% ipython --no-banner

In [1]: import numpy as np

In [2]: from numpy import linalg as LA

In [3]: np.set_printoptions(precision=3, suppress=True, linewidth=120)

In [4]: rnd = lambda a: np.round(a, 3) + 0

In [5]: X = np.loadtxt("m.csv", delimiter=",")

In [6]: print(X)
[[ 3. -1.  2.]
 [-1.  0. -1.]
 [ 2.  0.  3.]]

In [7]: P = np.triu(np.array([[-3, -2, 1], [0, -2, 3], [2, 3, 1]]), 1) + np.eye(3)

In [8]: out = P @ X @ LA.inv(P)

In [9]: print(np.trace(out), np.trace(X))
6.0 6.0

In [10]: evals, V = LA.eig(X)

In [11]: print(rnd(np.sort(LA.eigvals(X.T))))
[-0.193  1.     5.193]

In [12]: O, V = LA.qr(X[:, :1])[0], LA.qr(X[:, 1:])[0]

In [13]: sv = LA.svd(O.T @ V, compute_uv=False)

In [14]: print((sv > 0.9).sum())
1

In [15]: print(rnd(np.degrees(np.arccos(sv.clip(0, 1)))))
[4.848]

In [16]: print(rnd(sv))
[0.996]

In [17]: print(rnd(LA.norm(O @ O.T - V @ V.T, 2)))
1.0

In [18]: theta = np.radians(45)

In [19]: Rm = np.eye(3)

In [20]: Rm[0, 0] = Rm[2, 2] = np.cos(theta)

In [21]: Rm[0, 2], Rm[2, 0] = -np.sin(theta), np.sin(theta)

In [22]: print(rnd(Rm))
[[ 0.707  0.    -0.707]
 [ 0.     1.     0.   ]
 [ 0.707  0.     0.707]]

In [23]: out = X @ Rm.T

In [24]: print(rnd(out))
[[ 0.707 -1.     3.536]
 [ 0.     0.    -1.414]
 [-0.707  0.     3.536]]

In [25]: print(np.allclose(LA.norm(X, axis=1), LA.norm(out, axis=1)))
True

In [26]: print(np.allclose(X @ X.T, out @ out.T))
True

In [27]: print(rnd(LA.svd(X, compute_uv=False)), rnd(LA.svd(out, compute_uv=False)))
[5.241 1.226 0.156] [5.241 1.226 0.156]

In [28]: data = np.load("test3.npy")

In [29]: print(data)
[[ 2 -1]
 [-1  6]]

In [30]: # symmetric

In [31]: print(rnd(np.sort(np.abs(LA.eigvals(data)))))
[1.764 6.236]

In [32]: print(np.allclose(data @ data.T, data.T @ data))
True

In [33]: print(rnd(np.abs(LA.eigvals(data)).max()))
6.236

In [34]: print(np.allclose(data, data.T))
True

In [35]: rng = np.random.default_rng(88740)

In [36]: z = rng.permutation(2)

In [37]: print(z)
[1 0]

In [38]: out = data[z][:, z]

In [39]: print(np.diag(out))
[6 2]

In [40]: W0 = np.array([[-0.4, -0.2, 0.3],
    ...:     [-0.9, -0.9, -0.6],
    ...:     [0.7, -0.3, -0.9],
    ...:     [0.7, -1.2, 0.5],
    ...:     [1.9, 0.4, 0.0]])

In [41]: W0[:, 2] *= 3

In [42]: print(rnd(W0))
[[-0.4 -0.2  0.9]
 [-0.9 -0.9 -1.8]
 [ 0.7 -0.3 -2.7]
 [ 0.7 -1.2  1.5]
 [ 1.9  0.4  0. ]]

In [43]: O, Rm = LA.qr(W0)

In [44]: print(rnd(abs(Rm[0, 0])), rnd(LA.norm(W0[:, 0])))
2.358 2.358

In [45]: print(np.allclose(Rm.T @ Rm, W0.T @ W0))
True

In [46]: print(rnd(O.T @ O))
[[1. 0. 0.]
 [0. 1. 0.]
 [0. 0. 1.]]

In [47]: print(rnd(np.trace(O @ O.T)))
3.0

In [48]: print(rnd(np.abs(np.diag(Rm))))
[2.358 1.573 3.673]
